$ python3 -q
>>> import numpy as np
>>> from numpy import linalg as LA
>>> np.set_printoptions(precision=1, suppress=True, linewidth=100, legacy="1.25")
>>> def tidy(a):
...     return np.round(a, 1) + 0
... 
>>> K = np.loadtxt("m.csv", delimiter=",")
>>> print(K)
[[-3.  0.  0.]
 [ 0.  5.  0.]
 [ 0.  0.  1.]]
>>> tidy(LA.eigvals(K))
array([-3.,  5.,  1.])
>>> np.kron(np.eye(2, dtype=int), K)
array([[-3.,  0.,  0., -0.,  0.,  0.],
       [ 0.,  5.,  0.,  0.,  0.,  0.],
       [ 0.,  0.,  1.,  0.,  0.,  0.],
       [-0.,  0.,  0., -3.,  0.,  0.],
       [ 0.,  0.,  0.,  0.,  5.,  0.],
       [ 0.,  0.,  0.,  0.,  0.,  1.]])
>>> tidy(LA.det(2 * K)), tidy(LA.det(K))
(-120.0, -15.0)
>>> tidy(LA.pinv(K))
array([[-0.3,  0. ,  0. ],
       [ 0. ,  0.2,  0. ],
       [ 0. ,  0. ,  1. ]])
>>> K @ K.T
array([[ 9.,  0.,  0.],
       [ 0., 25.,  0.],
       [ 0.,  0.,  1.]])
>>> K.T @ K
array([[ 9.,  0.,  0.],
       [ 0., 25.,  0.],
       [ 0.,  0.,  1.]])
>>> tidy(LA.norm(K, axis=0))
array([3., 5., 1.])
>>> w, evecs = LA.eigh(K)
>>> vec = np.array([-2, 1, -1])
>>> print(np.abs(K).sum(axis=1).max(), np.abs(w).max())
5.0 5.0
>>> (np.sign(evecs[:, -1].round(6)) == np.sign(evecs[0, -1].round(6))).astype(int)
array([1, 0, 1])
>>> vec @ K @ vec
-6.0
>>> (LA.matrix_power((K != 0) + (K.T != 0) + np.eye(3), 3) > 0).astype(int)
array([[1, 0, 0],
       [0, 1, 0],
       [0, 0, 1]])
>>> np.flatnonzero(LA.matrix_power((K != 0) + (K.T != 0) + np.eye(3), 3)[2])
array([2])
